>>> import numpy as np
>>> import numpy.linalg as la
>>> np.set_printoptions(precision=2, suppress=True, linewidth=200, floatmode="fixed")
>>> Q, _ = la.qr(np.array([[0.8, -1.7, -1.1, 0.0, -0.9, 1.0, 0.9],
...     [-0.3, -0.6, 0.6, -0.3, -1.8, 0.4, 1.3],
...     [-0.9, -1.0, 1.1, 0.1, 1.3, 0.0, -0.3],
...     [0.5, 0.0, -0.8, 0.8, -0.8, -2.2, -0.8],
...     [-1.6, -1.2, -1.9, -1.2, 0.7, 1.7, 0.3],
...     [-0.5, 1.6, 0.0, 2.2, -0.6, -0.4, -0.9],
...     [-2.1, -0.4, -1.5, -0.6, -2.8, 1.5, 0.7]]))
>>> mat = -1 * Q
>>> print(mat.round(2) + 0)
[[ 0.27  0.65 -0.32  0.44 -0.14  0.41 -0.14]
 [-0.10  0.19  0.34  0.06 -0.62 -0.02  0.67]
 [-0.30  0.29  0.66  0.44  0.31 -0.20 -0.23]
 [ 0.17  0.03 -0.37  0.36 -0.07 -0.83  0.09]
 [-0.53  0.32 -0.36 -0.12  0.49  0.02  0.48]
 [-0.17 -0.60 -0.13  0.68  0.06  0.31  0.21]
 [-0.70  0.00 -0.24 -0.01 -0.50 -0.04 -0.44]]
>>> W1 = np.array([[6, 8, 7, 7, 6, 2],
...     [7, 9, 0, 9, 9, 2],
...     [1, 8, 0, 4, 1, 6],
...     [1, 7, 7, 6, 0, 0],
...     [0, 0, 6, 2, 4, 4],
...     [3, 4, 9, 5, 7, 8],
...     [6, 2, 7, 1, 6, 4]])
>>> coef = np.array([1, 2, 1, -1, 0, 1])
>>> H = np.maximum(mat @ W1 + coef, 0)
>>> print((H > 0).mean(axis=0))
[0.71 0.71 0.71 0.43 0.43 0.71]
>>> print((H > 0).astype(int))
[[1 1 1 1 1 1]
 [1 1 1 1 1 1]
 [1 1 1 1 0 1]
 [1 1 0 0 0 0]
 [1 0 1 0 1 1]
 [0 1 1 0 0 1]
 [0 0 0 0 0 0]]
>>> Z = np.array([[0, 0, 2], [2, 2, 1], [2, 1, 2], [2, 1, 0], [2, 0, 1], [0, 1, 0]])
>>> print((H @ Z).round(6).argmax(axis=1))
[0 0 0 2 2 0 0]
>>> print(W1 @ Z)
[[56 32 40]
 [54 29 32]
 [26 26 11]
 [40 27 23]
 [24 12 16]
 [50 30 35]
 [32 16 34]]
>>> x0 = np.array([0, -2, 1, -2, -3, -2, -1])
>>> y = mat @ x0
>>> print(y)
[-2.78  1.04 -1.10  0.64 -2.75 -1.30  1.82]
>>> print(np.round(la.solve(mat, 5 * y), 2) + 0)
[  0.00 -10.00   5.00 -10.00 -15.00 -10.00  -5.00]
>>> print(np.round(la.solve(mat, mat[:, 2]), 2) + 0)
[0.00 0.00 1.00 0.00 0.00 0.00 0.00]
>>> print(np.round(la.solve(mat, y), 2) + 0)
[ 0.00 -2.00  1.00 -2.00 -3.00 -2.00 -1.00]
>>> print(np.round(la.solve(mat.T, mat[3]), 2) + 0)
[0.00 0.00 0.00 1.00 0.00 0.00 0.00]
>>> print((mat - mat.T) / 2)
[[ 0.00  0.37 -0.01  0.14  0.20  0.29  0.28]
 [-0.37  0.00  0.02  0.01 -0.47  0.29  0.34]
 [ 0.01 -0.02  0.00  0.41  0.33 -0.04  0.01]
 [-0.14 -0.01 -0.41  0.00  0.02 -0.75  0.05]
 [-0.20  0.47 -0.33 -0.02  0.00 -0.02  0.49]
 [-0.29 -0.29  0.04  0.75  0.02  0.00  0.13]
 [-0.28 -0.34 -0.01 -0.05 -0.49 -0.13  0.00]]
>>> print((mat + mat.T) / 2)
[[ 0.27  0.27 -0.31  0.30 -0.34  0.12 -0.42]
 [ 0.27  0.19  0.32  0.05 -0.15 -0.31  0.34]
 [-0.31  0.32  0.66  0.04 -0.03 -0.17 -0.23]
 [ 0.30  0.05  0.04  0.36 -0.10 -0.08  0.04]
 [-0.34 -0.15 -0.03 -0.10  0.49  0.04 -0.01]
 [ 0.12 -0.31 -0.17 -0.08  0.04  0.31  0.08]
 [-0.42  0.34 -0.23  0.04 -0.01  0.08 -0.44]]
>>> print(np.round(la.det(mat), 2))
-1.0
>>> print(np.allclose(mat, mat.T))
False
>>> print(np.round(mat @ mat.T, 2) + 0)
[[1.00 0.00 0.00 0.00 0.00 0.00 0.00]
 [0.00 1.00 0.00 0.00 0.00 0.00 0.00]
 [0.00 0.00 1.00 0.00 0.00 0.00 0.00]
 [0.00 0.00 0.00 1.00 0.00 0.00 0.00]
 [0.00 0.00 0.00 0.00 1.00 0.00 0.00]
 [0.00 0.00 0.00 0.00 0.00 1.00 0.00]
 [0.00 0.00 0.00 0.00 0.00 0.00 1.00]]
>>> print(np.round(la.pinv(mat), 2) + 0)
[[ 0.27 -0.10 -0.30  0.17 -0.53 -0.17 -0.70]
 [ 0.65  0.19  0.29  0.03  0.32 -0.60  0.00]
 [-0.32  0.34  0.66 -0.37 -0.36 -0.13 -0.24]
 [ 0.44  0.06  0.44  0.36 -0.12  0.68 -0.01]
 [-0.14 -0.62  0.31 -0.07  0.49  0.06 -0.50]
 [ 0.41 -0.02 -0.20 -0.83  0.02  0.31 -0.04]
 [-0.14  0.67 -0.23  0.09  0.48  0.21 -0.44]]
>>> print(la.norm(mat, axis=0))
[1.00 1.00 1.00 1.00 1.00 1.00 1.00]
>>> print(round(float(mat[:, 2] @ mat[:, 4]), 2))
-0.0
>>> print(la.norm(mat, axis=1).argmax())
0
>>> print(la.norm(mat, axis=1))
[1.00 1.00 1.00 1.00 1.00 1.00 1.00]
>>> print(la.norm(mat, axis=0))
[1.00 1.00 1.00 1.00 1.00 1.00 1.00]
>>> print(np.round(la.norm(mat[4] - mat[2]), 2))
1.41
>>> print(round(la.norm(mat) ** 2 / la.norm(mat, 2) ** 2, 2))
7.0
>>> Z = 3 * np.array([[0.8, 0.5, -0.1, 1.1, -0.2, -0.4, 1.1, -0.9, -0.7, -1.0, -0.9, 0.9],
...     [0.8, 1.6, -0.8, -1.6, 0.7, 0.2, -0.6, -0.5, -0.6, 1.1, -1.7, -0.7]])
>>> rng = np.random.default_rng(3673)
>>> lab = rng.integers(0, 2, 18)
>>> F = Z[lab] + rng.normal(size=(18, 12))
>>> print(F)
[[ 0.59  5.51 -2.82 -6.18  3.86  2.21 -2.73 -2.68 -0.92  3.00 -6.24 -1.22]
 [ 3.08  2.27 -1.73  3.18 -1.38 -1.30  1.69 -0.43 -1.34 -2.69 -3.04  3.79]
 [ 3.23  4.68 -2.32 -5.06  2.37  1.33 -1.87 -2.03 -1.65  3.65 -5.14 -1.43]
 [ 2.60  5.46 -2.34 -3.42  2.18  3.43 -2.86 -3.03 -1.88  2.42 -4.57 -3.27]
 [ 2.21  5.52 -0.66 -4.68  2.35 -0.78 -0.08 -1.37 -2.42  1.09 -4.85 -1.76]
 [ 1.22  4.35 -2.74 -2.85  2.36  0.68 -1.28 -1.46 -1.68  3.18 -5.38 -1.87]
 [ 2.26  2.50  0.05  2.45 -1.45 -0.74  3.40 -0.89 -2.50 -3.13 -3.19  3.90]
 [ 1.86  4.04 -2.86 -3.19  2.65 -0.03 -2.49  0.23 -2.33  0.56 -5.20 -4.17]
 [ 2.28 -0.13 -1.47  2.06 -2.32 -2.60  2.79 -3.19 -1.73 -4.13 -5.04  3.49]
 [ 1.33  1.40  1.28  3.52 -1.74 -2.56  1.53 -3.50  0.02 -3.68 -3.44  1.59]
 [ 3.20  1.12 -0.78  4.50  0.76 -2.55  1.99 -1.82 -3.00 -2.61 -3.20  2.83]
 [ 1.95  4.58 -2.81 -4.40  1.09  0.20 -3.25 -0.66 -3.43  5.97 -6.30 -2.44]
 [ 2.48  5.98 -1.84 -3.10  2.25 -0.20 -3.29 -1.83 -1.36  3.93 -5.67 -2.65]
 [ 1.81  4.24 -1.96 -3.63  0.96  0.68 -2.58 -1.08 -2.58  2.20 -5.35 -2.23]
 [ 1.45  0.60 -1.09  4.95 -0.60  0.97  1.74 -2.66 -2.42 -2.40 -1.20  2.54]
 [ 2.26  5.88 -3.91 -4.12  1.42  1.99 -3.05 -0.75 -2.74  3.79 -4.14 -1.31]
 [ 1.78  6.23 -4.32 -2.99  1.87  1.52 -1.31 -1.19 -2.99  5.59 -5.42 -4.51]
 [ 1.15  1.04 -0.86  2.97  0.31 -0.34  1.99 -0.87 -2.29 -4.84 -0.37  2.67]]
>>> P = F @ la.solve(F.T @ F, F.T)
>>> print(round(np.trace(P), 2))
12.0
>>> print(P @ F[:, 10])
[-6.24 -3.04 -5.14 -4.57 -4.85 -5.38 -3.19 -5.20 -5.04 -3.44 -3.20 -6.30 -5.67 -5.35 -1.20 -4.14 -5.42 -0.37]
